$ ipython --no-banner

In [1]: import numpy as np

In [2]: np.set_printoptions(precision=3, suppress=True, linewidth=160)

In [3]: E = np.arange(8).reshape(4, 2) + -3

In [4]: E
Out[4]: 
array([[-3, -2],
       [-1,  0],
       [ 1,  2],
       [ 3,  4]])

In [5]: rng = np.random.default_rng(16)

In [6]: A2 = E + rng.integers(-2, 3, (4, 1)) @ rng.integers(-2, 3, (1, 2))

In [7]: A2
Out[7]: 
array([[-3, -2],
       [-1,  0],
       [ 3, -2],
       [ 3,  4]])

In [8]: A2 - E
Out[8]: 
array([[ 0,  0],
       [ 0,  0],
       [ 2, -4],
       [ 0,  0]])

In [9]: np.linalg.svd(A2 - E, compute_uv=False)
Out[9]: array([4.472, 0.   ])

In [10]: P = E @ np.linalg.solve(E.T @ E, E.T)

In [11]: P @ E[:, 0]
Out[11]: array([-3., -1.,  1.,  3.])

In [12]: P
Out[12]: 
array([[ 0.7,  0.4,  0.1, -0.2],
       [ 0.4,  0.3,  0.2,  0.1],
       [ 0.1,  0.2,  0.3,  0.4],
       [-0.2,  0.1,  0.4,  0.7]])

In [13]: np.round(np.linalg.eigvalsh(P), 3) + 0
Out[13]: array([0., 0., 1., 1.])

In [14]: np.trace(P)
Out[14]: np.float64(2.0)

In [15]: M = np.load("layer9.npy")

In [16]: M
Out[16]: 
array([[0.429, 0.357, 0.214],
       [0.1  , 0.4  , 0.5  ],
       [0.   , 0.444, 0.556]])

In [17]: M.sum(axis=1)
Out[17]: array([1., 1., 1.])

In [18]: np.linalg.matrix_power(M, 100)
Out[18]: 
array([[0.073, 0.419, 0.507],
       [0.073, 0.419, 0.507],
       [0.073, 0.419, 0.507]])

In [19]: M @ np.ones(3)
Out[19]: array([1., 1., 1.])

In [20]: p = np.eye(3)[1]

In [21]: for _ in range(3):
    ...:     p = p @ M
    ...:     print(p.round(3))
    ...: 
[0.1 0.4 0.5]
[0.083 0.418 0.499]
[0.077 0.418 0.504]

In [22]: round(np.log10(np.linalg.cond(M)))
Out[22]: 2

In [23]: np.abs(np.linalg.svd(M)[2][-1])
Out[23]: array([0.33 , 0.751, 0.573])

In [24]: np.linalg.cond(M) > 100
Out[24]: np.False_

In [25]: round(np.linalg.norm(M, 2) / np.linalg.norm(M), 3)
Out[25]: np.float64(0.938)

In [26]: [round(float(x), 3) for x in np.linalg.svd(M, compute_uv=False)[:3]]
Out[26]: [1.063, 0.391, 0.024]

In [27]: round(np.linalg.norm(M[2], 1), 3), np.round(np.linalg.norm(M[2], np.inf), 3)
Out[27]: (np.float64(1.0), np.float64(0.556))

In [28]: round(float(np.linalg.norm(M[2] - M[1])), 3)
Out[28]: 0.123

In [29]: np.linalg.norm(M, axis=1)
Out[29]: array([0.598, 0.648, 0.712])

In [30]: np.linalg.norm(M, axis=0)
Out[30]: array([0.441, 0.696, 0.778])

In [31]: np.linalg.norm(M, axis=1).argmax()
Out[31]: np.int64(2)

In [32]: np.round(M[2] @ M[1], 3)
Out[32]: np.float64(0.456)

In [33]: Uu, sig, Vh = np.linalg.svd(M)

In [34]: sig
Out[34]: array([1.063, 0.391, 0.024])

In [35]: A2 = Uu[:, :2] @ np.diag(sig[:2]) @ Vh[:2]

In [36]: np.linalg.matrix_rank(A2)
Out[36]: np.int64(2)

In [37]: np.round(np.abs(M - A2).max(), 3)
Out[37]: np.float64(0.014)

In [38]: np.linalg.matrix_rank(M, rtol=0.05)
Out[38]: np.int64(2)

In [39]: np.round(np.linalg.norm(M - A2, 2), 3), round(sig[2], 3)
Out[39]: (np.float64(0.024), np.float64(0.024))

In [40]: (M + M.T) / 2
Out[40]: 
array([[0.429, 0.228, 0.107],
       [0.228, 0.4  , 0.472],
       [0.107, 0.472, 0.556]])

In [41]: np.trace(M)
Out[41]: np.float64(1.385)

In [42]: np.sort(np.abs(np.linalg.eigvals(M)))
Out[42]: array([0.025, 0.41 , 1.   ])

In [43]: M @ M
Out[43]: 
array([[0.22 , 0.391, 0.389],
       [0.083, 0.418, 0.499],
       [0.044, 0.424, 0.531]])

In [44]: np.linalg.matrix_power(M, 3)
Out[44]: 
array([[0.133, 0.408, 0.459],
       [0.077, 0.418, 0.504],
       [0.061, 0.421, 0.517]])

In [45]: A = np.load("x.npy")

In [46]: A
Out[46]: 
array([[0.153, 0.254, 0.254],
       [0.254, 0.424, 0.424],
       [0.254, 0.424, 0.424]])

In [47]: # symmetric

In [48]: round(np.linalg.norm(A, 2) / np.linalg.norm(A), 3)
Out[48]: np.float64(1.0)

In [49]: np.linalg.cond(A) > 100
Out[49]: np.True_

In [50]: data = np.load("mat.npy")

In [51]: data
Out[51]: 
array([[ 0.791, -0.07 ,  0.003, -0.186, -0.186, -0.302],
       [-0.07 ,  0.67 ,  0.358, -0.232,  0.173, -0.067],
       [ 0.003,  0.358,  0.585,  0.2  , -0.271, -0.035],
       [-0.186, -0.232,  0.2  ,  0.741, -0.035, -0.249],
       [-0.186,  0.173, -0.271, -0.035,  0.654, -0.296],
       [-0.302, -0.067, -0.035, -0.249, -0.296,  0.559]])

In [52]: Uu, sig, Vh = np.linalg.svd(data)

In [53]: V = Vh[:(sig > 1e-8).sum()]

In [54]: x = data[0] + -1 * data[5] + rng.integers(2) * np.eye(6)[1]

In [55]: x
Out[55]: array([ 1.093,  0.997,  0.039,  0.064,  0.11 , -0.861])

In [56]: V.T @ V
Out[56]: 
array([[ 0.791, -0.07 ,  0.003, -0.186, -0.186, -0.302],
       [-0.07 ,  0.67 ,  0.358, -0.232,  0.173, -0.067],
       [ 0.003,  0.358,  0.585,  0.2  , -0.271, -0.035],
       [-0.186, -0.232,  0.2  ,  0.741, -0.035, -0.249],
       [-0.186,  0.173, -0.271, -0.035,  0.654, -0.296],
       [-0.302, -0.067, -0.035, -0.249, -0.296,  0.559]])

In [57]: np.linalg.matrix_rank(np.vstack([data, x]))
Out[57]: np.int64(5)

In [58]: np.allclose(V.T @ V @ x, x)
Out[58]: False

In [59]: m1 = np.load("test8.npy")

In [60]: m1
Out[60]: 
array([[ 5.983, -5.136,  6.15 ],
       [ 4.198,  0.411, -9.067],
       [ 7.317, -2.076, -6.492],
       [-7.996,  5.265, -2.889],
       [-8.571,  5.037, -1.077],
       [-8.821,  4.229,  2.074],
       [-0.696,  3.216, -9.443],
       [-6.516,  5.232, -5.493],
       [ 6.98 , -1.756, -6.943],
       [ 8.69 , -3.846, -3.111],
       [-2.222,  3.902, -8.935],
       [-6.219,  1.094,  7.754],
       [-6.982,  1.759,  6.939],
       [ 8.713, -4.895,  0.341],
       [ 3.564,  0.832, -9.306],
       [ 4.892, -0.074, -8.721],
       [ 2.587, -4.053,  8.768],
       [-8.751,  4.839, -0.087],
       [ 0.53 , -3.136,  9.481],
       [-5.798,  0.755,  8.113],
       [ 8.833, -4.296, -1.875],
       [ 8.356, -5.161,  1.884]])

In [61]: gram = np.cov(m1, rowvar=False)

In [62]: gram.shape
Out[62]: (3, 3)

In [63]: np.argwhere(np.triu(np.abs(np.corrcoef(m1.T)) > 0.8, 1))
Out[63]: array([[0, 1]])

In [64]: m1.std(axis=0)
Out[64]: array([6.593, 3.673, 6.473])

In [65]: np.median(m1, axis=0)
Out[65]: array([ 1.558,  0.583, -1.476])
